% python3 -q
>>> import numpy as np
>>> np.set_printoptions(precision=2, suppress=True, linewidth=160)
>>> A = np.loadtxt("a.csv", delimiter=",")
>>> print(A)
[[  0.  -3.   3.   0.   0.  -2.  -2.   3.   1.   0.   0.]
 [ -1.  -1.   3.  -1.   2.  -2.  -1.   3.  -1.  -1.  -1.]
 [  2.  -4.   3.  -1.   1.  -2.  -1.   2.   2.  -3.   0.]
 [ -1.  -3.   4.  -2.   2.  -2.  -4.   5.  -1.  -5.   2.]
 [  2.  -4.   1.  -4.   2.  -1.  -5.   2.  -2.  -8.   2.]
 [  1.  -3.   0.  -5.   5.   0.  -3.   0.  -5.  -6.   3.]
 [  4.   0.   2.  -6.   3.   3.  -4.   1.  -6.  -3.   4.]
 [  5.   1.  -1.  -5.   1.   0.  -3.  -1.  -4.  -4.   6.]
 [  7.   1.   0.  -6.  -2.  -3.  -4.  -3.  -4.  -3.   5.]
 [  6.  -1.   0.  -4.  -4.  -2.  -6.  -1.  -3.  -3.   3.]
 [  7.   2.  -2.  -7.  -6.  -2.  -3.   0.  -2.   0.   1.]
 [  5.   5.  -5.  -7.  -4.  -4.  -3.   3.  -2.   3.   0.]
 [  8.   6.  -7.  -4.  -4.  -1.  -5.   3.   1.   5.   1.]
 [  7.   3. -10.  -2.  -3.  -1.  -5.   6.   4.   2.  -2.]
 [  6.   3.  -9.   1.  -3.  -2.  -5.   6.   4.   0.  -5.]
 [  6.   1.  -8.   1.  -5.   1.  -8.   4.   6.   0.  -6.]
 [  5.   0.  -9.   3.  -4.   1.  -8.   6.   4.   3.  -6.]
 [  3.  -2.  -6.   2.  -3.  -2.  -9.   8.   7.   5.  -8.]
 [  3.  -1.  -5.   1.  -6.  -3.  -8.   8.   8.   2.  -7.]
 [  1.  -2.  -7.  -2.  -9.  -1.  -8.   6.   7.   0.  -4.]
 [ -1.  -1. -10.  -4.  -6.  -2.  -9.   7.   9.   0.  -1.]
 [ -1.  -2. -13.  -3.  -6.  -5. -11.   5.  10.  -2.  -3.]
 [ -2.   0. -13.  -1.  -5.  -7. -12.   6.  12.   1.  -6.]
 [  1.   0. -15.  -2.  -6. -10. -10.   7.  12.   3.  -8.]
 [  1.  -3. -15.  -4.  -6. -13. -13.   6.  10.   2. -11.]
 [  0.   0. -12.  -2.  -3. -12. -16.   3.  11.   1. -14.]
 [ -2.   0. -15.  -5.  -4.  -9. -14.   0.  12.   1. -17.]
 [  1.   1. -14.  -6.  -3. -11. -13.  -1.  14.   0. -14.]
 [  1.   4. -14.  -8.  -1. -13. -10.   1.  11.   0. -11.]
 [  0.   7. -12.  -6.   2. -10. -13.  -1.  13.   3. -12.]
 [  3.   5. -11.  -4.   2. -13. -15.  -1.  11.   2. -10.]
 [  5.   5. -10.  -1.   1. -14. -14.   2.   8.  -1. -12.]
 [  6.   5.  -8.  -4.   0. -12. -15.   1.   9.  -2. -13.]
 [  4.   5. -10.  -4.   2. -10. -15.  -1.   9.  -4. -14.]
 [  1.   3. -10.  -5.   3. -10. -15.   2.   7.  -6. -17.]
 [  2.   3. -13.  -8.   5.  -7. -14.   5.  10.  -9. -15.]]
>>> f, r1 = A[1], A[19]
>>> print(f @ r1)
-11.0
>>> p = (f @ r1) / (f @ f) * f
>>> print(p)
[ 0.33  0.33 -1.    0.33 -0.67  0.67  0.33 -1.    0.33  0.33  0.33]
>>> print(round(float((r1 - p) @ f), 2))
-0.0
>>> x0 = np.array([2, 3, 0, 7, 0, 1, 8, 1, 8, 3, 7])
>>> target = A @ x0
>>> print(np.round(np.linalg.lstsq(A, target)[0], 2) + 0)
[2. 3. 0. 7. 0. 1. 8. 1. 8. 3. 7.]
>>> print(np.round(np.linalg.pinv(A) @ A, 2) + 0)
[[1. 0. 0. 0. 0. 0. 0. 0. 0. 0. 0.]
 [0. 1. 0. 0. 0. 0. 0. 0. 0. 0. 0.]
 [0. 0. 1. 0. 0. 0. 0. 0. 0. 0. 0.]
 [0. 0. 0. 1. 0. 0. 0. 0. 0. 0. 0.]
 [0. 0. 0. 0. 1. 0. 0. 0. 0. 0. 0.]
 [0. 0. 0. 0. 0. 1. 0. 0. 0. 0. 0.]
 [0. 0. 0. 0. 0. 0. 1. 0. 0. 0. 0.]
 [0. 0. 0. 0. 0. 0. 0. 1. 0. 0. 0.]
 [0. 0. 0. 0. 0. 0. 0. 0. 1. 0. 0.]
 [0. 0. 0. 0. 0. 0. 0. 0. 0. 1. 0.]
 [0. 0. 0. 0. 0. 0. 0. 0. 0. 0. 1.]]
>>> rng = np.random.default_rng(3528)
>>> target = target + 0.3 * rng.normal(size=36)
>>> print(target)
[ -15.69  -36.87  -16.21  -62.95 -101.22 -103.13  -90.54  -49.56  -68.55  -81.33  -63.8   -55.75   -1.94   -1.78  -10.83  -31.05  -26.84  -37.37  -28.07
  -49.17  -35.75  -64.09  -50.96  -46.15 -136.85 -158.02 -180.2  -139.09 -122.42 -106.75 -117.3  -129.17 -156.54 -174.   -233.3  -208.61]
>>> beta, *_ = np.linalg.lstsq(A, target)
>>> print(beta)
[ 2.02  3.01  0.01  6.97 -0.01  0.98  8.03  1.01  7.99  3.    6.98]
>>> print(np.round(A.T @ (target - A @ beta), 2) + 0)
[0. 0. 0. 0. 0. 0. 0. 0. 0. 0. 0.]
>>> Xc = A - A.mean(axis=0)
>>> Uu, sv, Vh = np.linalg.svd(Xc, full_matrices=False)
>>> print(np.searchsorted(np.cumsum(sv ** 2) / (sv ** 2).sum(), 0.9) + 1)
5
>>> print(np.linalg.matrix_rank(Xc))
11
>>> print(np.round(Xc.mean(axis=0), 2) + 0)
[0. 0. 0. 0. 0. 0. 0. 0. 0. 0. 0.]
>>> print(Vh[0] * np.sign(Vh[0, np.abs(Vh[0]).argmax()]))
[ 0.07 -0.11  0.46  0.02  0.04  0.35  0.37 -0.03 -0.47 -0.08  0.53]
